% python3 -q
>>> import numpy as np
>>> np.set_printoptions(precision=2, suppress=True, linewidth=200)
>>> rnd = lambda a: np.round(a, 2) + 0
>>> data = np.load("case10.npy")
>>> data
array([[ 3,  4,  5],
       [ 6,  7,  8],
       [ 9, 10, 11]])
>>> rng = np.random.default_rng(20454)
>>> z = rng.permutation(3)
>>> z
array([1, 0, 2])
>>> A2 = data[z][:, z]
>>> np.trace(A2)
np.int64(21)
>>> U, s, Vh = np.linalg.svd(data)
>>> vecs = Vh[:(s > 1e-8).sum()]
>>> vec = data[0] + -1 * data[1] + rng.integers(2) * np.eye(3)[0]
>>> vec
array([-3., -3., -3.])
>>> np.linalg.matrix_rank(np.vstack([data, vec]))
np.int64(2)
>>> rnd(np.linalg.norm(vec - vecs.T @ vecs @ vec))
np.float64(0.0)
>>> np.allclose(vecs.T @ vecs @ vec, vec)
True
>>> u, g = data[1], data[2]
>>> u @ g
np.int64(212)
>>> pr = (u @ g) / (u @ u) * u
>>> np.linalg.matrix_rank(np.outer(u, g))
np.int64(1)
>>> rnd(pr)
array([ 8.54,  9.96, 11.38])
>>> blk = np.stack([data, -1 * data, data[::-1]])
>>> blk.sum(axis=0)
array([[ 9, 10, 11],
       [ 6,  7,  8],
       [ 3,  4,  5]])
>>> np.linalg.matrix_rank(blk)
array([2, 2, 2])
>>> (blk @ data.T).shape
(3, 3, 3)
>>> rnd(np.linalg.norm(blk, axis=(1, 2)))
array([22.38, 22.38, 22.38])
>>> rnd(np.linalg.det(blk))
array([0., 0., 0.])
>>> np.einsum("bij,cij->bc", blk, blk)
array([[ 501, -501,  393],
       [-501,  501, -393],
       [ 393, -393,  501]])
>>> U, s, Vh = np.linalg.svd(data)
>>> np.argmax(s[:-1] / (s[1:] + 1e-6)) + 1
np.int64(2)
>>> A2 = U[:, :2] @ np.diag(s[:2]) @ Vh[:2]
>>> np.linalg.matrix_rank(data, rtol=0.05)
np.int64(1)
>>> rnd(A2)
array([[ 3.,  4.,  5.],
       [ 6.,  7.,  8.],
       [ 9., 10., 11.]])
>>> rnd(np.linalg.norm(data - A2) / np.linalg.norm(data))
np.float64(0.0)
>>> M = np.loadtxt("data.csv", delimiter=",")
>>> M
array([[  5.,  -4.,   2.,   9.,  -8.,  -8.],
       [  3., -10.,  10.,  10., -13.,  -6.],
       [ -4., -17.,   8.,   6., -13.,   3.],
       [-11., -11.,  11.,  10., -21.,  -4.],
       [-20., -11.,   8.,   2., -22.,   1.],
       [-15., -13.,   7.,   4., -28.,   7.],
       [-18.,  -8.,   6.,   4., -24.,  15.],
       [ -9.,  -8.,  11.,   6., -16.,  17.],
       [ -8., -10.,   8.,  10., -23.,  19.],
       [ -8.,  -7.,   8.,  17., -22.,  23.],
       [-11.,  -5.,  12.,  16., -18.,  20.],
       [ -8., -12.,   5.,  20., -27.,  27.],
       [-15.,  -8.,   8.,  21., -29.,  26.],
       [-20., -17.,  11.,  24., -27.,  32.],
       [-15., -26.,   4.,  23., -34.,  29.],
       [ -8., -22.,  12.,  30., -26.,  30.],
       [-16., -25.,  21.,  30., -32.,  34.],
       [-11., -19.,  30.,  39., -38.,  38.],
       [-15., -22.,  31.,  37., -34.,  44.],
       [-18., -26.,  24.,  35., -34.,  53.],
       [-15., -25.,  28.,  26., -33.,  62.],
       [-13., -25.,  27.,  27., -41.,  68.],
       [-16., -30.,  24.,  20., -41.,  65.],
       [-21., -34.,  27.,  22., -45.,  56.],
       [-18., -37.,  29.,  23., -45.,  60.]])
>>> W2 = M[[15, 12]].astype(float)
>>> for _ in range(6):
...     z = np.linalg.norm(M[:, None] - W2, axis=-1).argmin(axis=1)
...     W2 = np.array([M[z == j].mean(axis=0) for j in range(2)])
... 
>>> z
array([1, 1, 1, 1, 1, 1, 1, 1, 1, 1, 1, 1, 1, 0, 0, 0, 0, 0, 0, 0, 0, 0, 0, 0, 0])
>>> np.abs(W2[1] - W2[0]).argmax()
np.int64(5)
>>> rnd(W2[1] - W2[0])
array([  6.35,  16.13, -14.33, -17.62,  15.53, -36.81])
>>> hat = M @ np.linalg.solve(M.T @ M, M.T)
>>> rnd(np.linalg.eigvalsh(hat))
array([0., 0., 0., 0., 0., 0., 0., 0., 0., 0., 0., 0., 0., 0., 0., 0., 0., 0., 0., 1., 1., 1., 1., 1., 1.])
>>> np.trace(hat)
np.float64(6.0)
>>> np.linalg.matrix_rank(np.eye(25) - hat)
np.int64(19)
>>> np.allclose(hat @ hat, hat)
True
>>> rnd(hat @ M[:, 3])
array([ 9., 10.,  6., 10.,  2.,  4.,  4.,  6., 10., 17., 16., 20., 21., 24., 23., 30., 30., 39., 37., 35., 26., 27., 20., 22., 23.])
